% python3 -q
>>> import numpy as np
>>> np.set_printoptions(suppress=True, linewidth=140)
>>> W0 = np.loadtxt("w.csv", delimiter=",")
>>> W0
array([[  5.94,   9.04,   6.04,  -6.96, -11.93],
       [ 26.94,  -6.99,  23.05,  -3.02,  -1.02],
       [ 24.01,  -9.03,   8.05,  -1.03,  -9.99],
       [ 12.02, -12.03,  16.  ,   3.95,  16.06],
       [  2.98, -17.95,   6.92,  10.18,  24.96]])
>>> np.linalg.cond(W0) > 100
np.True_
>>> np.round(np.linalg.norm(W0, 2) / np.linalg.norm(W0), 2)
np.float64(0.78)
>>> [round(float(x), 2) for x in np.linalg.svd(W0, compute_uv=False)[:3]]
[51.83, 39.57, 12.51]
>>> np.linalg.matrix_rank(W0, rtol=0.1)
np.int64(3)
>>> data = np.array([[-1.9, -0.6, -0.3, 5.71],
...     [0.5, 0.9, 0.6, -1.51],
...     [-0.1, 1.3, -1.3, 0.27],
...     [-2.0, -0.1, -0.5, 5.99],
...     [-0.2, -1.3, -0.7, 0.59],
...     [0.1, -1.4, -0.5, -0.32],
...     [1.0, 0.3, 0.4, -2.99],
...     [0.2, 1.3, -0.8, -0.61],
...     [-0.6, 0.1, -0.8, 1.79],
...     [-0.3, -1.0, -0.3, 0.89],
...     [0.6, 0.6, -0.6, -1.78],
...     [0.6, 0.0, 0.1, -1.8],
...     [-0.8, -1.6, -2.0, 2.36]])
>>> out = data / np.sqrt((data ** 2).mean(axis=1, keepdims=True))
>>> np.linalg.matrix_rank(out) == np.linalg.matrix_rank(data)
np.True_
>>> left, sig, vt = np.linalg.svd(data)
>>> sig.round(2)
array([10.53,  3.27,  2.64,  0.01])
>>> np.argmax(sig[:-1] / (sig[1:] + 1e-6)) + 1
np.int64(3)
>>> out = left[:, :3] @ np.diag(sig[:3]) @ vt[:3]
>>> np.linalg.matrix_rank(data, rtol=0.05)
np.int64(3)
>>> np.linalg.matrix_rank(out)
np.int64(3)
